% python3 -q
>>> import numpy as np
>>> np.set_printoptions(precision=3, suppress=True, linewidth=120, legacy="1.25")
>>> def rd(a):
...     return np.round(a, 3) + 0
... 
>>> K = np.loadtxt("mat.csv", delimiter=",")
>>> K
array([[-1.,  0.,  2., -1.,  1.],
       [-1.,  1.,  2.,  0., -2.],
       [ 2.,  0.,  2.,  2., -1.],
       [-1., -2.,  1.,  0.,  2.],
       [-1., -1.,  1.,  2.,  0.],
       [ 2.,  0.,  2.,  2., -1.],
       [ 0., -1.,  1., -1., -1.]])
>>> # row 5 repeats row 2
>>> P = K @ np.linalg.solve(K.T @ K, K.T)
>>> rd(np.diag(P))
array([0.794, 0.799, 0.499, 0.669, 0.814, 0.499, 0.927])
>>> rd(np.trace(P))
5.0
>>> np.linalg.matrix_rank(np.eye(7) - P)
2
>>> out = np.array([[7, 7, 6], [9, 9, 0], [5, 2, 1], [9, 0, 3], [1, 2, 0]])
>>> np.linalg.matrix_rank(K @ out)
3
>>> np.einsum("ij,ij->i", K, K)
array([ 7., 10., 13., 10.,  7., 13.,  4.])
>>> x0 = np.array([0, 5, -8, 7, -4])
>>> y = K @ x0
>>> coef, lr = np.zeros(5), 1 / np.linalg.norm(K, 2) ** 2
>>> for i in range(6):
...     coef -= lr * K.T @ (K @ coef - y)
...     if i % 1 == 0: print(i, round(np.linalg.norm(K @ coef - y), 3))
... 
0 22.928
1 15.051
2 11.316
3 9.169
4 7.663
5 6.479
>>> rd(np.linalg.cond(K))
3.437
>>> f, r1 = K[4], K[3]
>>> f @ r1
4.0
>>> p = (f @ r1) / (f @ f) * f
>>> np.outer(f, r1)
array([[ 1.,  2., -1., -0., -2.],
       [ 1.,  2., -1., -0., -2.],
       [-1., -2.,  1.,  0.,  2.],
       [-2., -4.,  2.,  0.,  4.],
       [-0., -0.,  0.,  0.,  0.]])
>>> np.linalg.matrix_rank(np.outer(f, r1))
1
>>> q, vecs = np.linalg.qr(K[:, :3])[0], np.linalg.qr(K[:, 3:])[0]
>>> s = np.linalg.svd(q.T @ vecs, compute_uv=False)
>>> rd(np.degrees(np.arccos(s.clip(0, 1))))
array([40.783, 53.901])
>>> (s > 0.9).sum()
0
>>> rd(s)
array([0.757, 0.589])
>>> X = np.load("data.npy")
>>> X
array([[ 4, -9,  0, -4, -6,  4,  0,  7, -1,  7],
       [-9,  4, -9,  0, -4, -6,  4,  0,  7, -1],
       [ 0, -9,  4, -9,  0, -4, -6,  4,  0,  7],
       [-4,  0, -9,  4, -9,  0, -4, -6,  4,  0],
       [-6, -4,  0, -9,  4, -9,  0, -4, -6,  4],
       [ 4, -6, -4,  0, -9,  4, -9,  0, -4, -6],
       [ 0,  4, -6, -4,  0, -9,  4, -9,  0, -4],
       [ 7,  0,  4, -6, -4,  0, -9,  4, -9,  0],
       [-1,  7,  0,  4, -6, -4,  0, -9,  4, -9],
       [ 7, -1,  7,  0,  4, -6, -4,  0, -9,  4]])
>>> # symmetric, so the eigenvalues are real
>>> rng = np.random.default_rng(7820)
>>> out = X + rng.integers(-2, 3, (10, 4)) @ rng.integers(-2, 3, (4, 10))
>>> out
array([[ 10,  -1,  -2,  -6,   3,   7,  -7,   1,   0,  11],
       [ -9,   6,  -7,  -3,  -4,   0,   0,  -2,   5,  -1],
       [  2,  -4,   0,  -8,   4,   0, -12,  -3,  -3,  10],
       [  4,  -4, -15,   4, -15,  -2,  -2,  -8,   4,  -2],
       [ -4,  -9,  -6,  -4,   0, -17,   6,  -3,  -5,   3],
       [  2, -14,  -6,   2, -20,   3,  -4,   2,  -7, -10],
       [ -4,   5,   0,  -8,  -1,  -2,   1,  -8,  -2,  -5],
       [ 13,  -5,  -6,  -1, -10,  -6,  -5,   1, -10,  -1],
       [ -7,   5,  -1,   6, -12,   2,  -2, -12,  -3, -10],
       [  7,  -3,   7,  -2,  -2,   0,  -6,  -2, -13,   2]])
>>> rd(np.linalg.svd(out - X, compute_uv=False))
array([31.179, 22.464, 18.234,  9.206,  0.   ,  0.   ,  0.   ,  0.   ,  0.   ,  0.   ])
>>> x0 = np.array([2, 1, 2, 2, 2, 2, 0, 2, 1, 1])
>>> y = out @ x0
>>> y
array([ 36, -40,  -7, -66, -79, -65, -48, -34, -56,   2])
>>> rd(np.linalg.solve(out.T, out[8]))
array([0., 0., 0., 0., 0., 0., 0., 0., 1., 0.])
>>> rd(np.linalg.solve(out, y))
array([2., 1., 2., 2., 2., 2., 0., 2., 1., 1.])
>>> vals, vecs = np.linalg.eigh(X)
>>> (vals > 1e-8).sum(), (vals < -1e-8).sum()
(6, 4)
>>> rd(np.linalg.eigvalsh(X + -2 * np.eye(10)))
array([-22.715, -22.315,  -6.24 ,  -5.947,   5.203,   5.664,   6.318,   6.526,  21.827,  31.68 ])
>>> rd(vecs @ np.diag(vals) @ vecs.T)
array([[ 4., -9.,  0., -4., -6.,  4.,  0.,  7., -1.,  7.],
       [-9.,  4., -9.,  0., -4., -6.,  4.,  0.,  7., -1.],
       [ 0., -9.,  4., -9.,  0., -4., -6.,  4.,  0.,  7.],
       [-4.,  0., -9.,  4., -9.,  0., -4., -6.,  4.,  0.],
       [-6., -4.,  0., -9.,  4., -9.,  0., -4., -6.,  4.],
       [ 4., -6., -4.,  0., -9.,  4., -9.,  0., -4., -6.],
       [ 0.,  4., -6., -4.,  0., -9.,  4., -9.,  0., -4.],
       [ 7.,  0.,  4., -6., -4.,  0., -9.,  4., -9.,  0.],
       [-1.,  7.,  0.,  4., -6., -4.,  0., -9.,  4., -9.],
       [ 7., -1.,  7.,  0.,  4., -6., -4.,  0., -9.,  4.]])
>>> rd(vals)
array([-20.715, -20.315,  -4.24 ,  -3.947,   7.203,   7.664,   8.318,   8.526,  23.827,  33.68 ])
>>> rd(vals.sum()), np.trace(X)
(40.0, 40)
>>> np.abs(vecs[:, -1]).round(6).argmax()
1
>>> idx = rng.permutation(10)
>>> idx
array([1, 3, 5, 0, 4, 6, 8, 7, 2, 9])
>>> out = X[idx][:, idx]
>>> np.allclose(out, X)
False
>>> np.trace(out)
40
>>> vals, vecs = np.linalg.eigh(X)
>>> x0 = np.array([0, 2, 1, 1, 2, 2, 3, 2, 0, 1])
>>> rd(x0 @ X @ x0 / (x0 @ x0)), rd(vals[0]), rd(vals[-1])
(-15.571, -20.715, 33.68)
>>> rd(np.linalg.eigvalsh(X[1:, 1:]))
array([-20.705, -15.559,  -4.092,  -0.539,   7.287,   8.289,   8.363,  22.22 ,  30.736])
>>> feats = np.loadtxt("a.csv", delimiter=",")
>>> rd(feats)
array([[ 0.621,  1.346, -0.354,  1.115, -1.114, -0.047, -0.963,  0.111, -0.854, -2.276, -0.181, -1.234,  0.923],
       [ 1.346, -2.548, -0.017, -0.588, -0.247,  0.709,  0.169,  0.529,  0.525,  0.583, -1.008,  1.784,  2.094],
       [-0.354, -0.017, -0.054, -0.668,  1.313,  0.174,  1.051,  0.729,  1.209,  1.967,  1.021,  1.501, -2.129],
       [ 1.115, -0.588, -0.668, -1.84 ,  1.304,  1.57 ,  0.421, -0.805,  1.018, -0.249, -2.385, -1.261, -1.599],
       [-1.114, -0.247,  1.313,  1.304,  1.261,  1.285, -0.09 , -1.252, -3.491,  1.656, -1.092, -1.677,  1.283],
       [-0.047,  0.709,  0.174,  1.57 ,  1.285, -1.646, -0.569, -0.166,  0.011, -0.059,  3.081,  1.076, -1.426],
       [-0.963,  0.169,  1.051,  0.421, -0.09 , -0.569, -1.442, -2.898, -2.469,  2.222,  0.965,  0.597, -0.449],
       [ 0.111,  0.529,  0.729, -0.805, -1.252, -0.166, -2.898, -0.454,  1.236,  2.217, -2.68 , -0.532, -1.347],
       [-0.854,  0.525,  1.209,  1.018, -3.491,  0.011, -2.469,  1.236,  2.98 , -0.785,  0.831, -0.883,  1.136],
       [-2.276,  0.583,  1.967, -0.249,  1.656, -0.059,  2.222,  2.217, -0.785,  1.522,  2.921,  0.879, -0.058],
       [-0.181, -1.008,  1.021, -2.385, -1.092,  3.081,  0.965, -2.68 ,  0.831,  2.921,  1.837, -0.906, -1.032],
       [-1.234,  1.784,  1.501, -1.261, -1.677,  1.076,  0.597, -0.532, -0.883,  0.879, -0.906, -4.156, -3.289],
       [ 0.923,  2.094, -2.129, -1.599,  1.283, -1.426, -0.449, -1.347,  1.136, -0.058, -1.032, -3.289,  2.92 ]])
>>> # looks like rank 12
>>> x0 = np.array([3, 2, 0, 0, 0, 0, 0, 1, 3, 0, 3, 2, 0])
>>> rd(feats @ np.eye(13)[8])
array([-0.854,  0.525,  1.209,  1.018, -3.491,  0.011, -2.469,  1.236,  2.98 , -0.785,  0.831, -0.883,  1.136])
